% ipython --no-banner

In [1]: import numpy as np

In [2]: np.set_printoptions(precision=2, suppress=True, linewidth=160)

In [3]: feats = np.loadtxt("m.csv", delimiter=",")

In [4]: feats
Out[4]: 
array([[ 3., -1.,  2.],
       [ 2.,  3., -1.],
       [-1.,  2.,  3.]])

In [5]: hat = np.triu(np.array([[0, 0, -1], [2, -2, -1], [-2, 0, 2]]), 1) + np.eye(3)

In [6]: B = hat @ feats @ np.linalg.inv(hat)

In [7]: np.trace(B), np.trace(feats)
Out[7]: (np.float64(9.0), np.float64(9.0))

In [8]: print(round(np.linalg.det(B), 2))
52.0

In [9]: np.linalg.matrix_rank(B)
Out[9]: np.int64(3)

In [10]: np.poly(B)
Out[10]: array([  1.,  -9.,  33., -52.])

In [11]: A = np.load("a.npy")

In [12]: A
Out[12]: 
array([[ 0.73,  0.26,  0.66, -0.18,  0.99, -0.12],
       [ 0.  , -0.09,  0.41, -0.58,  1.65, -0.06],
       [ 0.09, -1.31,  1.69, -1.17,  0.74, -0.07]])

In [13]: gram = A.T @ A

In [14]: (A @ A.T).shape
Out[14]: (3, 3)

In [15]: np.round(np.trace(gram), 2), round(float((A ** 2).sum()), 2)
Out[15]: (np.float64(11.8), 11.8)

In [16]: K = np.load("case10.npy")

In [17]: K
Out[17]: 
array([[-0.59,  0.51, -0.24, -0.47,  0.34,  0.03],
       [-0.22,  0.05,  0.53,  0.48,  0.53,  0.4 ],
       [ 0.06, -0.64,  0.13, -0.62,  0.26,  0.34],
       [-0.56, -0.38,  0.33,  0.03, -0.07, -0.65],
       [-0.51, -0.35, -0.49,  0.32, -0.31,  0.44],
       [-0.17,  0.25,  0.54, -0.25, -0.66,  0.33]])

In [18]: vec = np.array([-2, 2, -2, 1, 0, 1])

In [19]: np.round(np.linalg.det(K), 2)
Out[19]: np.float64(-1.0)

In [20]: [p for p in range(1, 25) if np.allclose(np.linalg.matrix_power(K, p), np.eye(6))]
Out[20]: []

In [21]: np.round(np.linalg.norm(vec), 2), np.round(np.linalg.norm(K @ vec), 2)
Out[21]: (np.float64(3.74), np.float64(3.74))

In [22]: 6 - np.linalg.matrix_rank(K - np.eye(6), tol=1e-8)
Out[22]: np.int64(1)

In [23]: np.sort(np.abs(np.degrees(np.angle(np.linalg.eigvals(K)))))
Out[23]: array([  0.  ,  78.79,  78.79, 111.67, 111.67, 180.  ])
